In [1]: import numpy as np

In [2]: np.set_printoptions(suppress=True, linewidth=200)

In [3]: def tidy(a):
   ...:     return np.round(a, 2) + 0
   ...: 

In [4]: E = np.load("mat.npy")

In [5]: E
Out[5]: 
array([[2.05, 1.  , 1.  , 2.  , 2.  , 1.  , 2.  , 2.  , 0.  , 1.  , 3.  , 0.  , 2.  , 3.  , 2.  ],
       [2.  , 1.05, 1.  , 1.  , 1.  , 2.  , 3.  , 1.  , 0.  , 0.  , 2.  , 1.  , 3.  , 0.  , 0.  ],
       [0.  , 0.  , 0.05, 3.  , 0.  , 3.  , 3.  , 3.  , 2.  , 3.  , 0.  , 3.  , 1.  , 1.  , 1.  ],
       [0.  , 2.  , 0.  , 1.05, 3.  , 3.  , 1.  , 3.  , 2.  , 3.  , 0.  , 2.  , 1.  , 0.  , 0.  ],
       [1.  , 2.  , 3.  , 1.  , 0.05, 3.  , 3.  , 2.  , 2.  , 1.  , 2.  , 1.  , 2.  , 3.  , 1.  ],
       [2.  , 3.  , 1.  , 1.  , 1.  , 1.05, 2.  , 0.  , 1.  , 0.  , 2.  , 3.  , 2.  , 3.  , 0.  ],
       [2.  , 1.  , 3.  , 0.  , 1.  , 2.  , 0.05, 3.  , 3.  , 0.  , 3.  , 2.  , 2.  , 3.  , 3.  ],
       [0.  , 1.  , 3.  , 2.  , 1.  , 0.  , 2.  , 1.05, 0.  , 0.  , 3.  , 3.  , 1.  , 2.  , 2.  ],
       [3.  , 3.  , 3.  , 1.  , 0.  , 0.  , 3.  , 1.  , 3.05, 1.  , 2.  , 0.  , 0.  , 3.  , 0.  ],
       [3.  , 2.  , 0.  , 3.  , 1.  , 1.  , 0.  , 0.  , 2.  , 1.05, 0.  , 0.  , 1.  , 1.  , 1.  ],
       [3.  , 2.  , 1.  , 1.  , 0.  , 1.  , 3.  , 0.  , 2.  , 1.  , 1.05, 2.  , 0.  , 3.  , 2.  ],
       [1.  , 3.  , 3.  , 3.  , 2.  , 0.  , 1.  , 2.  , 3.  , 2.  , 0.  , 1.05, 1.  , 2.  , 0.  ],
       [3.  , 2.  , 2.  , 0.  , 0.  , 3.  , 1.  , 3.  , 3.  , 2.  , 3.  , 2.  , 1.05, 3.  , 1.  ],
       [2.  , 1.  , 3.  , 2.  , 0.  , 0.  , 0.  , 3.  , 1.  , 1.  , 1.  , 0.  , 1.  , 0.05, 1.  ],
       [2.  , 1.  , 1.  , 2.  , 2.  , 1.  , 2.  , 2.  , 0.  , 1.  , 3.  , 0.  , 2.  , 3.  , 2.05]])

In [6]: left, sigma, VT = np.linalg.svd(E)

In [7]: np.argmax(sigma[:-1] / (sigma[1:] + 1e-6)) + 1
Out[7]: np.int64(14)

In [8]: out = left[:, :14] @ np.diag(sigma[:14]) @ VT[:14]

In [9]: np.linalg.matrix_rank(out)
Out[9]: np.int64(14)

In [10]: tidy(np.linalg.norm(E - out) / np.linalg.norm(E))
Out[10]: np.float64(0.0)

In [11]: tidy(np.abs(E - out).max())
Out[11]: np.float64(0.01)

In [12]: F = np.loadtxt("w.csv", delimiter=",")

In [13]: F
Out[13]: 
array([[ 2.,  0.,  2.,  1.,  1.,  0.,  0.,  1.,  3.,  2.,  2.,  3.],
       [-2., -1.,  2.,  0.,  0.,  1.,  1.,  1.,  3.,  1.,  1.,  1.],
       [ 2., -2., -2., -2.,  1.,  2.,  3.,  3.,  1.,  3.,  2.,  2.],
       [ 2.,  1.,  2.,  2.,  2.,  0.,  3.,  0.,  0.,  0.,  3.,  1.],
       [ 0.,  0.,  0.,  0.,  0.,  3.,  3.,  0., -2., -3.,  1.,  0.],
       [ 0.,  0.,  0.,  0., -3., -3.,  3.,  0.,  0., -1.,  2.,  1.],
       [ 0.,  0.,  0.,  0., -2., -2., -1.,  3.,  1.,  3.,  2.,  3.],
       [ 0.,  0.,  0.,  0.,  1.,  1.,  0., -3., -2.,  2.,  0.,  0.],
       [ 0.,  0.,  0.,  0.,  0.,  3., -1.,  0.,  2.,  0.,  0., -1.],
       [ 0.,  0.,  0.,  0., -3.,  2.,  1., -1., -2.,  2., -2., -3.],
       [ 0.,  0.,  0.,  0., -2.,  0.,  2., -1.,  0.,  2.,  3., -1.],
       [ 0.,  0.,  0.,  0.,  2.,  2., -3., -1.,  3.,  1.,  3.,  0.]])

In [14]: x0 = np.array([-3, 0, 0, -1, -2, -3, 1, -3, 2, -3, 3, -2])

In [15]: target = F @ x0

In [16]: c, lr = np.zeros(12), 1 / np.linalg.norm(F, 2) ** 2

In [17]: for i in range(12):
    ...:     c -= lr * F.T @ (F @ c - target)
    ...:     if i % 2 == 0: print(i, round(np.linalg.norm(F @ c - target), 2))
    ...: 
0 28.26
2 17.49
4 12.1
6 8.89
8 6.81
10 5.38

In [18]: tidy(c)
Out[18]: array([-2.71,  0.26,  0.25, -0.02, -2.3 , -2.47,  0.67, -2.44,  1.43, -2.87,  2.73, -1.57])

In [19]: tidy(np.linalg.cond(F))
Out[19]: np.float64(172.71)

In [20]: u = np.array([-1, 1, 0, 4, -1, -5, 2, 2, 3, 3, -5, 0])

In [21]: out = F + np.outer(u, np.eye(12)[4])

In [22]: out
Out[22]: 
array([[ 2.,  0.,  2.,  1.,  0.,  0.,  0.,  1.,  3.,  2.,  2.,  3.],
       [-2., -1.,  2.,  0.,  1.,  1.,  1.,  1.,  3.,  1.,  1.,  1.],
       [ 2., -2., -2., -2.,  1.,  2.,  3.,  3.,  1.,  3.,  2.,  2.],
       [ 2.,  1.,  2.,  2.,  6.,  0.,  3.,  0.,  0.,  0.,  3.,  1.],
       [ 0.,  0.,  0.,  0., -1.,  3.,  3.,  0., -2., -3.,  1.,  0.],
       [ 0.,  0.,  0.,  0., -8., -3.,  3.,  0.,  0., -1.,  2.,  1.],
       [ 0.,  0.,  0.,  0.,  0., -2., -1.,  3.,  1.,  3.,  2.,  3.],
       [ 0.,  0.,  0.,  0.,  3.,  1.,  0., -3., -2.,  2.,  0.,  0.],
       [ 0.,  0.,  0.,  0.,  3.,  3., -1.,  0.,  2.,  0.,  0., -1.],
       [ 0.,  0.,  0.,  0.,  0.,  2.,  1., -1., -2.,  2., -2., -3.],
       [ 0.,  0.,  0.,  0., -7.,  0.,  2., -1.,  0.,  2.,  3., -1.],
       [ 0.,  0.,  0.,  0.,  2.,  2., -3., -1.,  3.,  1.,  3.,  0.]])

In [23]: np.linalg.matrix_rank(out - F)
Out[23]: np.int64(1)

In [24]: C2 = out.T @ out

In [25]: (out @ out.T).shape
Out[25]: (12, 12)

In [26]: C2
Out[26]: 
array([[ 16.,   0.,   0.,   2.,  12.,   2.,  10.,   6.,   2.,   8.,  12.,  10.],
       [  0.,   6.,   4.,   6.,   3.,  -5.,  -4.,  -7.,  -5.,  -7.,  -2.,  -4.],
       [  0.,   4.,  16.,  10.,  12.,  -2.,   2.,  -2.,  10.,   0.,   8.,   6.],
       [  2.,   6.,  10.,   9.,  10.,  -4.,   0.,  -5.,   1.,  -4.,   4.,   1.],
       [ 12.,   3.,  12.,  10., 174.,  40., -28.,   0.,  12.,   9., -11.,   5.],
       [  2.,  -5.,  -2.,  -4.,  40.,  45.,   2.,  -6.,   3.,   3.,   0., -13.],
       [ 10.,  -4.,   2.,   0., -28.,   2.,  53.,   7., -14.,  -2.,  18.,   6.],
       [  6.,  -7.,  -2.,  -5.,   0.,  -6.,   7.,  32.,  17.,  10.,  11.,  23.],
       [  2.,  -5.,  10.,   1.,  12.,   3., -14.,  17.,  45.,  16.,  24.,  21.],
       [  8.,  -7.,   0.,  -4.,   9.,   3.,  -2.,  10.,  16.,  46.,  17.,  13.],
       [ 12.,  -2.,   8.,   4., -11.,   0.,  18.,  11.,  24.,  17.,  49.,  25.],
       [ 10.,  -4.,   6.,   1.,   5., -13.,   6.,  23.,  21.,  13.,  25.,  36.]])

In [27]: tidy(np.linalg.eigvalsh(C2)[::-1])
Out[27]: array([195.23, 120.83,  63.2 ,  46.04,  37.73,  30.54,  14.88,   8.07,   5.69,   4.6 ,   0.18,   0.  ])

In [28]: tidy(np.linalg.svd(out, compute_uv=False) ** 2)
Out[28]: array([195.23, 120.83,  63.2 ,  46.04,  37.73,  30.54,  14.88,   8.07,   5.69,   4.6 ,   0.18,   0.  ])

In [29]: np.diag(C2)
Out[29]: array([ 16.,   6.,  16.,   9., 174.,  45.,  53.,  32.,  45.,  46.,  49.,  36.])

In [30]: np.linalg.matrix_rank(F)
Out[30]: np.int64(12)

In [31]: F.sum(axis=0)
Out[31]: array([ 4., -2.,  4.,  1., -3.,  9., 11.,  2.,  7., 12., 17.,  6.])

In [32]: tidy(np.linalg.norm(F))
Out[32]: np.float64(19.75)

In [33]: F.shape
Out[33]: (12, 12)

In [34]: J = np.load("block7.npy")

In [35]: J
Out[35]: 
array([[ 2, -1,  1,  2,  3,  4],
       [ 1, -2,  2, -3, -1,  0],
       [ 0, -4, -1, -2,  2,  1],
       [-1,  0,  2, -1,  0,  1],
       [ 0,  0,  0,  0,  0,  0],
       [-4,  1,  4, -4,  0,  2],
       [ 2, -3, -4,  4,  6,  4],
       [-1,  0,  2, -1,  0,  1],
       [-1, -2, -3,  1,  3,  1],
       [ 3, -1, -1,  3,  3,  3],
       [-3, -4, -2, -3,  0,  0],
       [-1,  0,  2, -1,  0,  1],
       [ 1, -3,  0, -1,  0,  2],
       [ 0, -5, -4,  0,  0, -1],
       [ 4, -3,  1,  0,  2,  3],
       [-1, -2, -3,  1,  3,  1],
       [ 0,  0,  0,  0,  0,  0],
       [ 4, -4, -2,  2,  0,  1],
       [-3,  2,  5, -5,  2,  3],
       [ 2, -3, -4,  4,  6,  4],
       [ 0,  0,  1,  0,  3,  4],
       [ 0,  0,  0,  0,  0,  0],
       [-4,  1,  4, -4,  0,  2],
       [-1,  0,  2, -1,  0,  1],
       [-4, -1, -1, -2,  3,  2],
       [-1,  0,  2, -1,  0,  1],
       [-1, -1,  0, -1,  5,  3],
       [-2, -1,  4, -6, -1,  1],
       [-4,  1,  4, -4,  0,  2],
       [-1,  0,  2, -1,  0,  1],
       [ 3, -1, -1,  3,  3,  3],
       [ 2,  0,  4,  0,  5,  6],
       [ 0,  0,  0,  0,  0,  0],
       [ 2, -1,  1,  2,  3,  4],
       [-1,  0,  2, -1,  0,  1],
       [ 0,  0,  0,  0,  0,  0],
       [ 0,  1,  3, -2,  2,  2],
       [-1, -5, -2, -1,  0,  0]])

In [36]: # row 7 repeats row 3

In [37]: cen = (J - J.mean(axis=0)) / J.std(axis=0)

In [38]: tidy(cen.std(axis=0))
Out[38]: array([1., 1., 1., 1., 1., 1.])

In [39]: c = np.linalg.lstsq(np.delete(cen, 4, axis=1), cen[:, 4])[0]

In [40]: np.abs(c).argmax()
Out[40]: np.int64(2)

In [41]: tidy(1 - np.var(cen[:, 4] - np.delete(cen, 4, axis=1) @ c))
Out[41]: np.float64(0.92)

In [42]: tidy(c)
Out[42]: array([ 0.15,  0.48, -1.16, -0.48,  1.  ])

In [43]: w1 = np.array([[0, 0, 3, 1, 1],
    ...:     [3, 0, 4, 4, 4],
    ...:     [0, 3, 0, 0, 5],
    ...:     [2, 1, 0, 5, 0],
    ...:     [0, 4, 0, 3, 0],
    ...:     [3, 0, 1, 4, 3],
    ...:     [3, 4, 3, 4, 4],
    ...:     [3, 1, 4, 1, 2],
    ...:     [1, 2, 0, 2, 4],
    ...:     [5, 3, 4, 5, 5],
    ...:     [1, 5, 2, 0, 0],
    ...:     [1, 5, 5, 1, 1],
    ...:     [1, 0, 1, 0, 5],
    ...:     [2, 2, 4, 2, 4],
    ...:     [1, 3, 5, 3, 3]])

In [44]: c = np.array([3, 3, 0, 1, 3])

In [45]: H = np.maximum(E @ w1 + c, 0)

In [46]: (H > 0).astype(int)
Out[46]: 
array([[1, 1, 1, 1, 1],
       [1, 1, 1, 1, 1],
       [1, 1, 1, 1, 1],
       [1, 1, 1, 1, 1],
       [1, 1, 1, 1, 1],
       [1, 1, 1, 1, 1],
       [1, 1, 1, 1, 1],
       [1, 1, 1, 1, 1],
       [1, 1, 1, 1, 1],
       [1, 1, 1, 1, 1],
       [1, 1, 1, 1, 1],
       [1, 1, 1, 1, 1],
       [1, 1, 1, 1, 1],
       [1, 1, 1, 1, 1],
       [1, 1, 1, 1, 1]])

In [47]: np.linalg.matrix_rank(H)
Out[47]: np.int64(5)

In [48]: basis = np.array([[2, 1, 1], [0, 2, 2], [2, 1, 0], [0, 1, 2], [1, 0, 1]])

In [49]: (H @ basis).round(6).argmax(axis=1)
Out[49]: array([2, 2, 2, 2, 2, 2, 2, 2, 2, 2, 2, 2, 2, 2, 2])
